>>> import numpy as np
>>> np.set_printoptions(precision=3, suppress=True, linewidth=100)
>>> rnd = lambda a: np.round(a, 3) + 0
>>> feats = np.load("run9.npy")
>>> print(feats)
[[ 0  0  0]
 [ 3  4  4]
 [ 0  0  0]
 [ 1  4  4]
 [ 8  9 13]
 [ 4  1  5]
 [ 3  4  4]
 [ 4  1  5]
 [ 4  8  8]
 [ 3  4  4]
 [ 1  4  4]
 [ 0  0  0]
 [ 1  4  4]
 [ 0  0  0]
 [ 3  4  4]
 [ 0  0  0]
 [ 4  1  5]
 [ 4  1  5]
 [ 0  0  0]
 [ 4  1  5]
 [ 3  4  4]]
>>> Xc = feats - feats.mean(axis=0)
>>> evecs = np.linalg.svd(Xc)[2][:1]
>>> other = Xc - Xc @ evecs.T @ evecs
>>> print(rnd((Xc @ evecs.T).std(axis=0)))
[4.206]
>>> print(rnd(np.cov(Xc @ evecs.T, rowvar=False)))
18.574
>>> print(rnd(other.std(axis=0)))
[0.904 1.213 0.479]
>>> C2 = np.cov(feats, rowvar=False)
>>> print(C2.shape)
(3, 3)
>>> print(rnd(np.polyfit(feats[:, 0], feats[:, 1], 1)))
[0.758 0.767]
>>> print(np.argwhere(np.triu(np.abs(np.corrcoef(feats.T)) > 0.8, 1)))
[[0 2]
 [1 2]]
>>> th = np.radians(45)
>>> R = np.eye(3)
>>> R[0, 0] = R[1, 1] = np.cos(th)
>>> R[0, 1], R[1, 0] = -np.sin(th), np.sin(th)
>>> print(rnd(R))
[[ 0.707 -0.707  0.   ]
 [ 0.707  0.707  0.   ]
 [ 0.     0.     1.   ]]
>>> other = feats @ R.T
>>> print(rnd(np.linalg.det(R)), rnd(np.trace(R)))
1.0 2.414
>>> print(rnd(other))
[[ 0.     0.     0.   ]
 [-0.707  4.95   4.   ]
 [ 0.     0.     0.   ]
 [-2.121  3.536  4.   ]
 [-0.707 12.021 13.   ]
 [ 2.121  3.536  5.   ]
 [-0.707  4.95   4.   ]
 [ 2.121  3.536  5.   ]
 [-2.828  8.485  8.   ]
 [-0.707  4.95   4.   ]
 [-2.121  3.536  4.   ]
 [ 0.     0.     0.   ]
 [-2.121  3.536  4.   ]
 [ 0.     0.     0.   ]
 [-0.707  4.95   4.   ]
 [ 0.     0.     0.   ]
 [ 2.121  3.536  5.   ]
 [ 2.121  3.536  5.   ]
 [ 0.     0.     0.   ]
 [ 2.121  3.536  5.   ]
 [-0.707  4.95   4.   ]]
>>> print(np.allclose(np.linalg.norm(feats, axis=1), np.linalg.norm(other, axis=1)))
True
>>> C = other[[5, 11]].astype(float)
>>> for _ in range(7):
...     lab = np.linalg.norm(other[:, None] - C, axis=-1).argmin(axis=1)
...     C = np.array([other[lab == j].mean(axis=0) for j in range(2)])
... 
>>> print(lab)
[1 0 1 0 0 0 0 0 0 0 0 1 0 1 0 1 0 0 1 0 0]
>>> print(np.abs(C[1] - C[0]).argmax())
2
>>> print(rnd(C[1] - C[0]))
[ 0.189 -4.903 -5.2  ]
>>> Xc = feats - feats.mean(axis=1)
Traceback (most recent call last):
  File "<python-input-29>", line 1, in <module>
    Xc = feats - feats.mean(axis=1)
         ~~~~~~^~~~~~~~~~~~~~~~~~~~
ValueError: operands could not be broadcast together with shapes (21,3) (21,) 
>>> Xc = feats - feats.mean(axis=0)
>>> left, sigma, Vt = np.linalg.svd(Xc, full_matrices=False)
>>> print(rnd(sigma))
[19.274  6.991  2.006]
>>> print(np.abs(left[:, 0]).argmax())
4
>>> print(rnd(np.abs(Vt[-1])))
[0.704 0.289 0.648]
>>> print(rnd((sigma ** 2).sum() ** 2 / (sigma ** 4).sum()))
1.283
>>> print((np.sign(left[:, 0]) == np.sign(left[0, 0])).astype(int))
[1 0 1 0 0 0 0 0 0 0 0 1 0 1 0 1 0 0 1 0 0]
>>> print(np.linalg.matrix_rank(Xc))
3
>>> print(np.searchsorted(np.cumsum(sigma ** 2) / (sigma ** 2).sum(), 0.9) + 1)
2
>>> print(rnd(Vt[0] * np.sign(Vt[0, np.abs(Vt[0]).argmax()])))
[0.44  0.54  0.718]
>>> print(np.abs(Vt[0]).argmax())
2
>>> print(rnd(Xc.mean(axis=0)))
[0. 0. 0.]
>>> m1 = np.load("layer18.npy")
>>> print(m1)
[[ -2.4   0.2   0.4   1.4   0.    0.3]
 [ -0.9  -0.7  -0.8  -1.3   0.    1.5]
 [  0.7   1.1  -1.1   0.3  -0.8   0.3]
 [ -0.2   0.5   0.2   0.3  -0.3   1.5]
 [ -0.4   0.1  -1.   -0.3   1.4   0.9]
 [  1.3  -1.9  -1.4   1.1   0.1  -0.8]
 [  1.9  -0.6  -1.5  -1.    0.    1. ]
 [  1.1  -1.1  -0.5   1.    0.    0.1]
 [  0.5   0.1   0.4   0.7  -1.1  -1.4]
 [ -0.3  -0.5   2.5  -0.2  -0.6   1.5]
 [  0.4   0.5  -0.4  -0.7   0.4  -0.6]
 [  0.1  -0.4   1.9   0.3  -0.2  -0.4]
 [ -2.1   0.2   2.5  -0.5  -0.8   1.4]
 [ -0.1  -0.9   0.7  -1.7  -0.6  -2. ]
 [ -0.2   0.7   0.5   0.   -1.2   0.7]
 [  1.9   0.3   0.3   0.4  -0.4   1.3]
 [  1.   -0.9  -1.9   0.   -1.   -0.7]
 [  0.6   1.2   1.   -0.5  -1.9   0. ]
 [ -1.1  -0.2   1.3  -0.5  -1.4   1.3]
 [ -0.1  -0.6  -0.2  -1.1   0.5   1.8]
 [ -2.5   0.4   1.   -0.3  -0.8   1.6]
 [  1.1   0.9   0.4  -0.1   1.   -0.4]
 [ 22.  -28.   34.    8.  -36.    2. ]
 [ -1.    0.7   1.2   0.1   0.1   0.3]
 [  0.7   0.6   0.1  -0.6  -1.   -0.5]
 [  0.4  -0.4   0.4  -1.1  -0.2   1.2]
 [ -0.4  -0.9   0.8   1.1   0.2  -1.9]
 [  1.2  -0.9  -1.   -0.2   1.9   0. ]]
>>> other = m1 / np.linalg.norm(m1, axis=1, keepdims=True)
>>> C2 = other @ other.T
>>> print(rnd(np.linalg.norm(other, axis=1)))
[1. 1. 1. 1. 1. 1. 1. 1. 1. 1. 1. 1. 1. 1. 1. 1. 1. 1. 1. 1. 1. 1. 1. 1. 1. 1. 1. 1.]
>>> print((C2 - 2 * np.eye(28)).round(6).argmax(axis=1))
[20 19 24 14 19  7 16  5 26 12 21  9 18 24 17  6  5 24 12  1 12 10 11 12 17 19  8  6]
